$ ipython --no-banner

In [1]: import numpy as np

In [2]: from numpy import linalg as LA

In [3]: np.set_printoptions(precision=3, suppress=True, linewidth=160)

In [4]: Y = np.array([[1, 1], [1, -1]])

In [5]: rng = np.random.default_rng(5)

In [6]: feats = np.kron(Y, np.kron(Y, Y))[rng.permutation(8)][:5]

In [7]: feats
Out[7]: 
array([[ 1, -1,  1, -1,  1, -1,  1, -1],
       [ 1,  1,  1,  1, -1, -1, -1, -1],
       [ 1,  1, -1, -1,  1,  1, -1, -1],
       [ 1, -1, -1,  1,  1, -1, -1,  1],
       [ 1, -1, -1,  1, -1,  1,  1, -1]])

In [8]: Y = feats / LA.norm(feats, axis=1, keepdims=True)

In [9]: C2 = Y @ Y.T

In [10]: LA.norm(Y, axis=1)
Out[10]: array([1., 1., 1., 1., 1.])

In [11]: np.degrees(np.arccos(np.clip(C2[1, 4], -1, 1)))
Out[11]: np.float64(90.0)

In [12]: (C2 - 2 * np.eye(5)).round(6).argmax(axis=1)
Out[12]: array([1, 0, 0, 0, 0])

In [13]: Y = feats / np.sqrt((feats ** 2).mean(axis=1, keepdims=True))

In [14]: Y[1]
Out[14]: array([ 1.,  1.,  1.,  1., -1., -1., -1., -1.])

In [15]: feats - feats.mean(axis=1, keepdims=True)
Out[15]: 
array([[ 1., -1.,  1., -1.,  1., -1.,  1., -1.],
       [ 1.,  1.,  1.,  1., -1., -1., -1., -1.],
       [ 1.,  1., -1., -1.,  1.,  1., -1., -1.],
       [ 1., -1., -1.,  1.,  1., -1., -1.,  1.],
       [ 1., -1., -1.,  1., -1.,  1.,  1., -1.]])

In [16]: LA.matrix_rank(feats - feats.mean(axis=1, keepdims=True))
Out[16]: np.int64(5)

In [17]: LA.matrix_rank(Y) == LA.matrix_rank(feats)
Out[17]: np.True_

In [18]: left, sv, Vt = LA.svd(feats, full_matrices=False)

In [19]: np.round(left.T @ left, 3) + 0
Out[19]: 
array([[1., 0., 0., 0., 0.],
       [0., 1., 0., 0., 0.],
       [0., 0., 1., 0., 0.],
       [0., 0., 0., 1., 0.],
       [0., 0., 0., 0., 1.]])

In [20]: np.round(left.T @ feats @ Vt.T, 3) + 0
Out[20]: 
array([[2.828, 0.   , 0.   , 0.   , 0.   ],
       [0.   , 2.828, 0.   , 0.   , 0.   ],
       [0.   , 0.   , 2.828, 0.   , 0.   ],
       [0.   , 0.   , 0.   , 2.828, 0.   ],
       [0.   , 0.   , 0.   , 0.   , 2.828]])

In [21]: sv / sv[0]
Out[21]: array([1., 1., 1., 1., 1.])

In [22]: round(np.sqrt((sv ** 2).sum()), 3), round(float(LA.norm(feats)), 3)
Out[22]: (np.float64(6.325), 6.325)

In [23]: np.allclose(left * sv @ Vt, feats)
Out[23]: True

In [24]: x0 = np.array([1, 3, -2, 3, 1, -3, -1, -1])

In [25]: feats @ np.ones(8)
Out[25]: array([0., 0., 0., 0., 0.])

In [26]: feats @ x0
Out[26]: array([-3,  9,  3,  7, -1])

In [27]: np.einsum("ij,j->i", feats, x0)
Out[27]: array([-3,  9,  3,  7, -1])

In [28]: feats * x0
Out[28]: 
array([[ 1, -3, -2, -3,  1,  3, -1,  1],
       [ 1,  3, -2,  3, -1,  3,  1,  1],
       [ 1,  3,  2, -3,  1, -3,  1,  1],
       [ 1, -3,  2,  3,  1,  3,  1, -1],
       [ 1, -3,  2,  3, -1, -3, -1,  1]])

In [29]: data = np.loadtxt("block2.csv", delimiter=",")

In [30]: data
Out[30]: 
array([[ 2.441, -0.522, -0.59 ,  2.893,  1.253, -2.913],
       [ 0.991, -2.182, -0.799,  1.29 , -1.364, -3.886],
       [ 2.287, -2.123,  0.072,  0.435, -0.274, -3.872],
       [ 0.953, -1.156,  1.696, -3.199, -1.552,  2.69 ],
       [ 1.164, -0.323,  0.728, -1.923,  4.346,  0.654],
       [-3.262, -0.83 , -2.276,  1.519,  2.342, -0.836],
       [-1.217,  2.894,  3.219,  1.334, -0.343, -1.698],
       [ 4.556, -0.292,  0.191, -1.407,  1.244, -0.772],
       [-2.089,  0.976,  0.26 , -2.133, -1.173, -3.7  ],
       [-1.036,  0.575,  1.78 , -0.529, -0.654,  4.441],
       [ 1.521, -0.265, -2.886,  1.535, -3.106, -1.513],
       [-1.695, -0.398,  2.855, -1.419,  0.684, -3.367],
       [ 2.623,  2.252, -0.729, -0.192, -2.942, -1.956]])

In [31]: Ac = data - data.mean(axis=0)

In [32]: left, sv, Vt = LA.svd(Ac, full_matrices=False)

In [33]: np.abs(left[:, 0]).argmax()
Out[33]: np.int64(9)

In [34]: LA.matrix_rank(Ac)
Out[34]: np.int64(6)

In [35]: np.abs(Vt[-1])
Out[35]: array([0.002, 0.619, 0.589, 0.465, 0.209, 0.102])

In [36]: np.abs(Vt[0]).argmax()
Out[36]: np.int64(5)

In [37]: sv
Out[37]: array([10.052,  7.994,  7.274,  6.388,  5.059,  3.699])

In [38]: sv ** 2 / (sv ** 2).sum()
Out[38]: array([0.339, 0.214, 0.178, 0.137, 0.086, 0.046])

In [39]: np.round(Ac.mean(axis=0), 3) + 0
Out[39]: array([0., 0., 0., 0., 0., 0.])

In [40]: round(float((sv ** 2).sum() ** 2 / (sv ** 4).sum()), 3)
Out[40]: 4.529

In [41]: Vt[0] * np.sign(Vt[0, np.abs(Vt[0]).argmax()])
Out[41]: array([-0.251,  0.117,  0.37 , -0.392,  0.194,  0.772])
